% python3 -q
>>> import numpy as np
>>> from numpy import linalg as LA
>>> np.set_printoptions(precision=1, suppress=True, linewidth=120, floatmode="fixed")
>>> rnd = lambda a: np.round(a, 1) + 0
>>> M2 = np.array([[-3, -3], [3, -1], [2, -3]])
>>> data = np.tile(M2, (2, 3))
>>> print(data)
[[-3 -3 -3 -3 -3 -3]
 [ 3 -1  3 -1  3 -1]
 [ 2 -3  2 -3  2 -3]
 [-3 -3 -3 -3 -3 -3]
 [ 3 -1  3 -1  3 -1]
 [ 2 -3  2 -3  2 -3]]
>>> # null space of dimension 4
>>> Uu, sig, vt = LA.svd(data)
>>> V = vt[:(sig > 1e-8).sum()]
>>> rng = np.random.default_rng(469)
>>> x = data[4] + 5 * data[0] + rng.integers(2) * np.eye(6)[4]
>>> print(x)
[-12.0 -16.0 -12.0 -16.0 -12.0 -16.0]
>>> print(rnd(V.T @ V))
[[0.3 0.0 0.3 0.0 0.3 0.0]
 [0.0 0.3 0.0 0.3 0.0 0.3]
 [0.3 0.0 0.3 0.0 0.3 0.0]
 [0.0 0.3 0.0 0.3 0.0 0.3]
 [0.3 0.0 0.3 0.0 0.3 0.0]
 [0.0 0.3 0.0 0.3 0.0 0.3]]
>>> print(rnd(LA.norm(x - V.T @ V @ x)))
0.0
>>> print(np.allclose(V.T @ V @ x, x))
True
>>> print(rnd(np.diag(V.T @ V)))
[0.3 0.3 0.3 0.3 0.3 0.3]
>>> Uu, sig, vt = LA.svd(data)
>>> print(rnd(sig))
[11.5 10.7  0.0  0.0  0.0  0.0]
>>> M2 = Uu[:, :2] @ np.diag(sig[:2]) @ vt[:2]
>>> print(rnd(LA.norm(data - M2, 2)), rnd(sig[2]))
0.0 0.0
>>> print(rnd(LA.norm(data - M2) / LA.norm(data)))
0.0
>>> print(LA.matrix_rank(M2))
2
>>> lab = rng.permutation(6)
>>> print(lab)
[3 4 0 2 5 1]
>>> M2 = data[lab][:, lab]
>>> print(rnd(LA.det(M2)), rnd(LA.det(data[lab])))
0.0 0.0
>>> print(np.allclose(M2, data))
False
>>> print(M2)
[[-3 -3 -3 -3 -3 -3]
 [-1  3  3  3 -1 -1]
 [-3 -3 -3 -3 -3 -3]
 [-3  2  2  2 -3 -3]
 [-3  2  2  2 -3 -3]
 [-1  3  3  3 -1 -1]]
>>> print(np.allclose(M2[:-1].T @ LA.lstsq(M2[:-1].T, M2[-1])[0], M2[-1]))
True
>>> print(np.abs(np.diag(LA.qr(M2)[1])) > 1e-9)
[ True  True False False False False]
>>> print(rnd(M2 @ LA.pinv(M2) @ M2))
[[-3.0 -3.0 -3.0 -3.0 -3.0 -3.0]
 [-1.0  3.0  3.0  3.0 -1.0 -1.0]
 [-3.0 -3.0 -3.0 -3.0 -3.0 -3.0]
 [-3.0  2.0  2.0  2.0 -3.0 -3.0]
 [-3.0  2.0  2.0  2.0 -3.0 -3.0]
 [-1.0  3.0  3.0  3.0 -1.0 -1.0]]
>>> M2 = np.array([[1, 2, -1],
...     [-1, 1, -1],
...     [2, 1, 1],
...     [2, 1, 1],
...     [-1, 0, 0],
...     [-1, 1, 0]])
>>> print(M2.T @ data.T)
[[ -6   6   4  -6   6   4]
 [-18   6  -3 -18   6  -3]
 [  0   0   0   0   0   0]]
>>> print(data @ M2)
[[ -6 -18   0]
 [  6   6   0]
 [  4  -3   0]
 [ -6 -18   0]
 [  6   6   0]
 [  4  -3   0]]
>>> print(np.einsum("ij->j", data))
[  4 -14   4 -14   4 -14]
>>> print(np.einsum("ik,kj->ij", data, M2))
[[ -6 -18   0]
 [  6   6   0]
 [  4  -3   0]
 [ -6 -18   0]
 [  6   6   0]
 [  4  -3   0]]
>>> print(np.einsum("ik,kj->ji", data, M2))
[[ -6   6   4  -6   6   4]
 [-18   6  -3 -18   6  -3]
 [  0   0   0   0   0   0]]
>>> print(LA.matrix_rank(np.vstack([data, M2.T])))
5
>>> print(np.vstack([data, M2.T]).shape)
(9, 6)
>>> F = np.loadtxt("arr.csv", delimiter=",")
>>> print(F)
[[ 2.0  0.0  0.0  0.0  0.0  0.0]
 [ 0.0  2.0  0.0  0.0  0.0  0.0]
 [ 0.0  0.0 27.0 20.0 10.0  0.0]
 [ 0.0  0.0 20.0 18.0  8.0  0.0]
 [ 0.0  0.0 10.0  8.0  6.0  0.0]
 [ 0.0  0.0  0.0  0.0  0.0  2.0]]
>>> vals, V = LA.eigh(F)
>>> print(np.unique(vals.round(6) + 0, return_counts=True)[1])
[5 1]
>>> print(F @ F)
[[   4.0    0.0    0.0    0.0    0.0    0.0]
 [   0.0    4.0    0.0    0.0    0.0    0.0]
 [   0.0    0.0 1229.0  980.0  490.0    0.0]
 [   0.0    0.0  980.0  788.0  392.0    0.0]
 [   0.0    0.0  490.0  392.0  200.0    0.0]
 [   0.0    0.0    0.0    0.0    0.0    4.0]]
>>> low = LA.cholesky(F)
>>> print(rnd(low @ low.T))
[[ 2.0  0.0  0.0  0.0  0.0  0.0]
 [ 0.0  2.0  0.0  0.0  0.0  0.0]
 [ 0.0  0.0 27.0 20.0 10.0  0.0]
 [ 0.0  0.0 20.0 18.0  8.0  0.0]
 [ 0.0  0.0 10.0  8.0  6.0  0.0]
 [ 0.0  0.0  0.0  0.0  0.0  2.0]]
>>> print(rnd(low))
[[1.4 0.0 0.0 0.0 0.0 0.0]
 [0.0 1.4 0.0 0.0 0.0 0.0]
 [0.0 0.0 5.2 0.0 0.0 0.0]
 [0.0 0.0 3.8 1.8 0.0 0.0]
 [0.0 0.0 1.9 0.3 1.5 0.0]
 [0.0 0.0 0.0 0.0 0.0 1.4]]
>>> E = np.load("x.npy")
>>> print(E)
[[1 0 0 0]
 [1 2 0 0]
 [0 0 1 0]
 [0 0 1 2]]
>>> x = np.array([3, 3, 1, 1])
>>> y = E @ x
>>> b, lr = np.zeros(4), 1 / LA.norm(E, 2) ** 2
>>> for i in range(8):
...     b -= lr * E.T @ (E @ b - y)
...     if i % 2 == 0: print(i, round(LA.norm(E @ b - y), 1))
... 
0 0.8
2 0.6
4 0.4
6 0.3
>>> print(rnd(b))
[2.8 3.1 0.9 1.0]
>>> print(rnd(LA.cond(E)))
2.6
>>> print(np.allclose(F @ F.T, F.T @ F))
True
>>> print(np.trace(F))
57.0
>>> print(rnd(np.abs(LA.eigvals(F)).max()))
47.0
>>> print(F @ F)
[[   4.0    0.0    0.0    0.0    0.0    0.0]
 [   0.0    4.0    0.0    0.0    0.0    0.0]
 [   0.0    0.0 1229.0  980.0  490.0    0.0]
 [   0.0    0.0  980.0  788.0  392.0    0.0]
 [   0.0    0.0  490.0  392.0  200.0    0.0]
 [   0.0    0.0    0.0    0.0    0.0    4.0]]
>>> print(rnd(LA.det(F)))
1504.0
>>> q, _ = LA.qr(np.array([[-0.2, -1.2, -0.9, -1.9],
...     [-1.8, 0.9, 0.7, -0.9],
...     [-1.3, -0.2, 1.8, -0.1],
...     [-0.1, 0.7, -0.2, 1.4]]))
>>> M = -2 * q
>>> print(rnd(M))
[[ 0.2 -1.6 -1.1 -0.4]
 [ 1.6  0.6 -0.8  0.6]
 [ 1.2 -0.6  1.3 -0.7]
 [ 0.1  0.9 -0.5 -1.7]]
>>> def softmax(z):
...     e = np.exp(z - z.max(axis=-1, keepdims=True))
...     return e / e.sum(axis=-1, keepdims=True)
... 
>>> print(rnd(softmax(10 * M[2])))
[0.1 0.0 0.9 0.0]
>>> print(rnd(softmax(M[2] + -2)))
[0.4 0.1 0.5 0.1]
>>> print(rnd(softmax(M[2])))
[0.4 0.1 0.5 0.1]
>>> S = M @ M.T / np.sqrt(4)
>>> print(rnd(softmax(S + np.triu(np.full(S.shape, -np.inf), 1))))
[[1.0 0.0 0.0 0.0]
 [0.1 0.9 0.0 0.0]
 [0.1 0.1 0.8 0.0]
 [0.1 0.1 0.1 0.7]]
>>> print(softmax(S).round(6).argmax(axis=1))
[0 1 2 3]
>>> print(rnd(softmax(S)))
[[0.7 0.1 0.1 0.1]
 [0.1 0.7 0.1 0.1]
 [0.1 0.1 0.7 0.1]
 [0.1 0.1 0.1 0.7]]
>>> gram = M.T @ M
>>> print(np.trace(gram), (M ** 2).sum())
16.0 16.0
>>> print(rnd(gram))
[[4.0 0.0 0.0 0.0]
 [0.0 4.0 0.0 0.0]
 [0.0 0.0 4.0 0.0]
 [0.0 0.0 0.0 4.0]]
>>> K = np.load("sample9.npy")
>>> print(K)
[[-3  3 -1  1  2  2]
 [-1  3  2  2  0  2]
 [ 2 -1  2  1 -2 -1]
 [ 1 -2  3  2  3 -3]
 [ 2  0 -3 -3  1  3]
 [-1  1 -2  2  2 -2]]
>>> T = np.stack([K, 4 * K, K[::-1]])
>>> print(LA.matrix_rank(T))
[6 6 6]
>>> print(T.shape)
(3, 6, 6)
>>> print(np.einsum("bij,cij->bc", T, T))
[[ 151  604   22]
 [ 604 2416   88]
 [  22   88  151]]
>>> print(rnd(LA.norm(T, axis=(1, 2))))
[12.3 49.2 12.3]
>>> lab = rng.permutation(6)
>>> print(lab)
[4 3 2 5 0 1]
>>> M2 = K[lab][:, lab]
>>> print(rnd(np.sort(np.abs(LA.eigvals(M2)))))
[2.4 2.4 2.5 2.5 2.6 4.2]
>>> print(np.diag(M2))
[ 1  2  2 -2 -3  3]
>>> print(M2)
[[ 1 -3 -3  3  2  0]
 [ 3  2  3 -3  1 -2]
 [-2  1  2 -1  2 -1]
 [ 2  2 -2 -2 -1  1]
 [ 2  1 -1  2 -3  3]
 [ 0  2  2  2 -1  3]]
